$ python3 -q
>>> import numpy as np
>>> np.set_printoptions(precision=2, suppress=True, linewidth=140)
>>> q, _ = np.linalg.qr(np.array([[-0.1, 0.1, -1.1, -2.1, 1.3, -2.5, -1.8, 0.9, -0.1, 0.9],
...     [0.7, 1.8, 0.6, -0.2, -0.4, -0.7, 0.2, 1.5, 0.6, 0.1],
...     [0.3, 0.1, -1.3, -0.3, -0.1, -0.7, 1.0, 0.1, -0.9, -0.3],
...     [1.0, 0.4, -0.2, 0.6, -0.8, -0.3, 0.0, -0.5, 1.7, -0.6],
...     [1.5, 0.0, 1.7, -1.3, -1.7, 0.2, -0.8, 0.4, 1.1, 0.5],
...     [-0.3, 1.8, 1.3, 0.7, 0.7, 0.1, 0.8, 0.1, -0.3, 1.6],
...     [0.5, 0.2, 2.0, -1.1, 2.2, 0.0, 0.7, -0.3, 0.1, 1.5],
...     [-0.6, 0.9, -0.6, 1.0, 0.2, 0.0, -1.4, 0.8, 0.3, -0.1],
...     [0.6, -0.1, 2.1, 1.4, 0.4, -0.4, 0.1, 2.4, 0.0, 0.6],
...     [1.0, -1.2, -0.1, 0.5, 1.6, -1.8, -0.6, -1.9, 1.2, -0.9]]))
>>> X = q[:, :10]
>>> X
array([[-0.04, -0.03, -0.31,  0.59,  0.35,  0.58, -0.1 , -0.04,  0.13, -0.25],
       [ 0.29, -0.63, -0.19,  0.02,  0.03,  0.08,  0.11, -0.15,  0.2 ,  0.64],
       [ 0.12, -0.04, -0.46, -0.01,  0.11, -0.18,  0.5 , -0.34, -0.57, -0.21],
       [ 0.41, -0.17, -0.34, -0.31, -0.02, -0.2 , -0.14,  0.02,  0.5 , -0.53],
       [ 0.62, -0.05,  0.14,  0.32, -0.49,  0.1 , -0.27,  0.13, -0.39, -0.08],
       [-0.12, -0.59,  0.26, -0.1 ,  0.2 ,  0.08,  0.2 ,  0.57, -0.23, -0.29],
       [ 0.21, -0.08,  0.44,  0.39,  0.5 , -0.52, -0.09, -0.26,  0.05, -0.08],
       [-0.25, -0.28, -0.13, -0.27,  0.13,  0.01, -0.73, -0.29, -0.36, -0.03],
       [ 0.25,  0.01,  0.48, -0.38,  0.1 ,  0.53,  0.18, -0.46,  0.01, -0.16],
       [ 0.41,  0.37, -0.14, -0.28,  0.56,  0.09, -0.13,  0.39, -0.18,  0.28]])
>>> x0 = np.array([2, 1, 1, 0, 2, 3, 0, 2, 1, 3])
>>> round(float(np.linalg.det(X)), 2)
-1.0
>>> [p for p in range(1, 25) if np.allclose(np.linalg.matrix_power(X, p), np.eye(10))]
[]
>>> t3 = np.stack([X, -3 * X, X[::-1]])
>>> np.linalg.matrix_rank(t3.reshape(3, -1))
np.int64(2)
>>> np.linalg.matrix_rank(t3)
array([10, 10, 10])
>>> (t3 @ X.T).shape
(3, 10, 10)
>>> np.linalg.det(t3)
array([    -1., -59049.,      1.])
>>> np.round(np.einsum("bij,cij->bc", t3, t3), 2) + 0
array([[ 10., -30.,   0.],
       [-30.,  90.,   0.],
       [  0.,   0.,  10.]])
>>> np.linalg.norm(t3, axis=(1, 2))
array([3.16, 9.49, 3.16])
>>> t = np.radians(15)
>>> r_ = np.eye(10)
>>> r_[3, 3] = r_[2, 2] = np.cos(t)
>>> r_[3, 2], r_[2, 3] = -np.sin(t), np.sin(t)
>>> r_
array([[ 1.  ,  0.  ,  0.  ,  0.  ,  0.  ,  0.  ,  0.  ,  0.  ,  0.  ,  0.  ],
       [ 0.  ,  1.  ,  0.  ,  0.  ,  0.  ,  0.  ,  0.  ,  0.  ,  0.  ,  0.  ],
       [ 0.  ,  0.  ,  0.97,  0.26,  0.  ,  0.  ,  0.  ,  0.  ,  0.  ,  0.  ],
       [ 0.  ,  0.  , -0.26,  0.97,  0.  ,  0.  ,  0.  ,  0.  ,  0.  ,  0.  ],
       [ 0.  ,  0.  ,  0.  ,  0.  ,  1.  ,  0.  ,  0.  ,  0.  ,  0.  ,  0.  ],
       [ 0.  ,  0.  ,  0.  ,  0.  ,  0.  ,  1.  ,  0.  ,  0.  ,  0.  ,  0.  ],
       [ 0.  ,  0.  ,  0.  ,  0.  ,  0.  ,  0.  ,  1.  ,  0.  ,  0.  ,  0.  ],
       [ 0.  ,  0.  ,  0.  ,  0.  ,  0.  ,  0.  ,  0.  ,  1.  ,  0.  ,  0.  ],
       [ 0.  ,  0.  ,  0.  ,  0.  ,  0.  ,  0.  ,  0.  ,  0.  ,  1.  ,  0.  ],
       [ 0.  ,  0.  ,  0.  ,  0.  ,  0.  ,  0.  ,  0.  ,  0.  ,  0.  ,  1.  ]])
>>> other = X @ r_.T
>>> other
array([[-0.04, -0.03, -0.14,  0.65,  0.35,  0.58, -0.1 , -0.04,  0.13, -0.25],
       [ 0.29, -0.63, -0.17,  0.07,  0.03,  0.08,  0.11, -0.15,  0.2 ,  0.64],
       [ 0.12, -0.04, -0.45,  0.11,  0.11, -0.18,  0.5 , -0.34, -0.57, -0.21],
       [ 0.41, -0.17, -0.41, -0.21, -0.02, -0.2 , -0.14,  0.02,  0.5 , -0.53],
       [ 0.62, -0.05,  0.21,  0.27, -0.49,  0.1 , -0.27,  0.13, -0.39, -0.08],
       [-0.12, -0.59,  0.22, -0.16,  0.2 ,  0.08,  0.2 ,  0.57, -0.23, -0.29],
       [ 0.21, -0.08,  0.53,  0.26,  0.5 , -0.52, -0.09, -0.26,  0.05, -0.08],
       [-0.25, -0.28, -0.19, -0.22,  0.13,  0.01, -0.73, -0.29, -0.36, -0.03],
       [ 0.25,  0.01,  0.36, -0.49,  0.1 ,  0.53,  0.18, -0.46,  0.01, -0.16],
       [ 0.41,  0.37, -0.2 , -0.23,  0.56,  0.09, -0.13,  0.39, -0.18,  0.28]])
>>> np.linalg.svd(X, compute_uv=False), np.linalg.svd(other, compute_uv=False)
(array([1., 1., 1., 1., 1., 1., 1., 1., 1., 1.]), array([1., 1., 1., 1., 1., 1., 1., 1., 1., 1.]))
>>> round(np.linalg.det(r_), 2), np.round(np.trace(r_), 2)
(np.float64(1.0), np.float64(9.93))
>>> np.allclose(np.linalg.norm(X, axis=1), np.linalg.norm(other, axis=1))
True
>>> rng = np.random.default_rng(2176)
>>> other = X + rng.integers(-2, 3, (10, 3)) @ rng.integers(-2, 3, (3, 10))
>>> other
array([[ 4.96, -1.03, -2.31,  3.59, -1.65,  2.58,  3.9 , -0.04, -1.87, -0.25],
       [-4.71,  4.37,  5.81, -2.98,  6.03, -1.92, -0.89,  2.85,  4.2 ,  3.64],
       [ 4.12, -0.04,  3.54,  3.99,  4.11, -0.18,  5.5 ,  4.66,  5.43,  4.79],
       [ 0.41, -4.17, -4.34, -0.31, -4.02, -0.2 , -3.14, -2.98, -1.5 , -3.53],
       [-6.38,  3.95,  0.14, -5.68, -0.49, -0.9 , -5.27, -2.87, -4.39, -3.08],
       [ 5.88, -2.59,  4.26,  5.9 ,  4.2 ,  0.08,  6.2 ,  6.57,  7.77,  5.71],
       [ 0.21, -1.08,  2.44,  1.39,  2.5 , -1.52, -0.09,  1.74,  4.05,  1.92],
       [-1.25,  0.72,  5.87,  0.73,  6.13, -1.99,  0.27,  4.71,  7.64,  4.97],
       [ 5.25, -4.99, -5.52,  2.62, -5.9 ,  2.53,  1.18, -3.46, -3.99, -3.16],
       [ 9.41, -4.63, -2.14,  6.72, -1.44,  2.09,  5.87,  2.39,  1.82,  2.28]])
>>> np.round(np.linalg.svd(other - X, compute_uv=False), 2) + 0
array([29.49, 25.24,  6.24,  0.  ,  0.  ,  0.  ,  0.  ,  0.  ,  0.  ,  0.  ])
>>> np.linalg.matrix_rank(other - X, tol=1e-8)
np.int64(3)
>>> other - X
array([[ 5., -1., -2.,  3., -2.,  2.,  4.,  0., -2.,  0.],
       [-5.,  5.,  6., -3.,  6., -2., -1.,  3.,  4.,  3.],
       [ 4.,  0.,  4.,  4.,  4.,  0.,  5.,  5.,  6.,  5.],
       [ 0., -4., -4.,  0., -4.,  0., -3., -3., -2., -3.],
       [-7.,  4.,  0., -6.,  0., -1., -5., -3., -4., -3.],
       [ 6., -2.,  4.,  6.,  4.,  0.,  6.,  6.,  8.,  6.],
       [ 0., -1.,  2.,  1.,  2., -1.,  0.,  2.,  4.,  2.],
       [-1.,  1.,  6.,  1.,  6., -2.,  1.,  5.,  8.,  5.],
       [ 5., -5., -6.,  3., -6.,  2.,  1., -3., -4., -3.],
       [ 9., -5., -2.,  7., -2.,  2.,  6.,  2.,  2.,  2.]])
>>> x0 = np.array([0, 1, 2, 2, 2, 1, 1, 1, 0, -1])
>>> h1 = np.maximum(X @ x0, 0)
>>> np.maximum(X @ (3 * x0), 0)
array([5.78, 0.  , 0.  , 0.  , 0.  , 3.78, 5.3 , 0.  , 2.45, 2.19])
>>> h1
array([1.93, 0.  , 0.  , 0.  , 0.  , 1.26, 1.77, 0.  , 0.82, 0.73])
>>> np.tanh(X @ x0)
array([ 0.96, -0.9 , -0.52, -0.86, -0.08,  0.85,  0.94, -0.95,  0.67,  0.62])
>>> m1 = np.cumsum(np.array([[6, 5, -4, 3, 0, -7, -9],
...     [-3, 8, 1, 8, 0, -5, -8],
...     [-6, 9, 7, 8, -3, 2, 5],
...     [5, -5, 9, -5, -7, -9, 5],
...     [4, -6, -3, -9, 1, -4, 0],
...     [-6, -4, -7, -1, 1, 9, -3],
...     [-6, 3, 8, -2, -7, -5, -2],
...     [9, -8, -9, 1, 7, 0, -4],
...     [6, -4, 8, 2, -7, -1, 3],
...     [1, -1, -1, 5, 8, -9, 8],
...     [5, -1, -3, 5, -7, 7, 2],
...     [-9, -3, 8, -7, 2, 7, -6],
...     [0, 9, -1, 0, 5, -6, 0],
...     [-6, 2, 5, 0, -5, 8, 3]]), axis=0)
>>> m1
array([[  6,   5,  -4,   3,   0,  -7,  -9],
       [  3,  13,  -3,  11,   0, -12, -17],
       [ -3,  22,   4,  19,  -3, -10, -12],
       [  2,  17,  13,  14, -10, -19,  -7],
       [  6,  11,  10,   5,  -9, -23,  -7],
       [  0,   7,   3,   4,  -8, -14, -10],
       [ -6,  10,  11,   2, -15, -19, -12],
       [  3,   2,   2,   3,  -8, -19, -16],
       [  9,  -2,  10,   5, -15, -20, -13],
       [ 10,  -3,   9,  10,  -7, -29,  -5],
       [ 15,  -4,   6,  15, -14, -22,  -3],
       [  6,  -7,  14,   8, -12, -15,  -9],
       [  6,   2,  13,   8,  -7, -21,  -9],
       [  0,   4,  18,   8, -12, -13,  -6]])
>>> cen = (m1 - m1.mean(axis=0)) / m1.std(axis=0)
>>> np.argwhere(np.abs(cen) > 2)
array([[ 2,  1],
       [ 2,  3],
       [ 9,  5],
       [10,  0]])
>>> coef = np.linalg.lstsq(np.delete(cen, 3, axis=1), cen[:, 3])[0]
>>> round(float(1 - np.var(cen[:, 3] - np.delete(cen, 3, axis=1) @ coef)), 2)
0.45
>>> np.abs(coef).argmax()
np.int64(1)
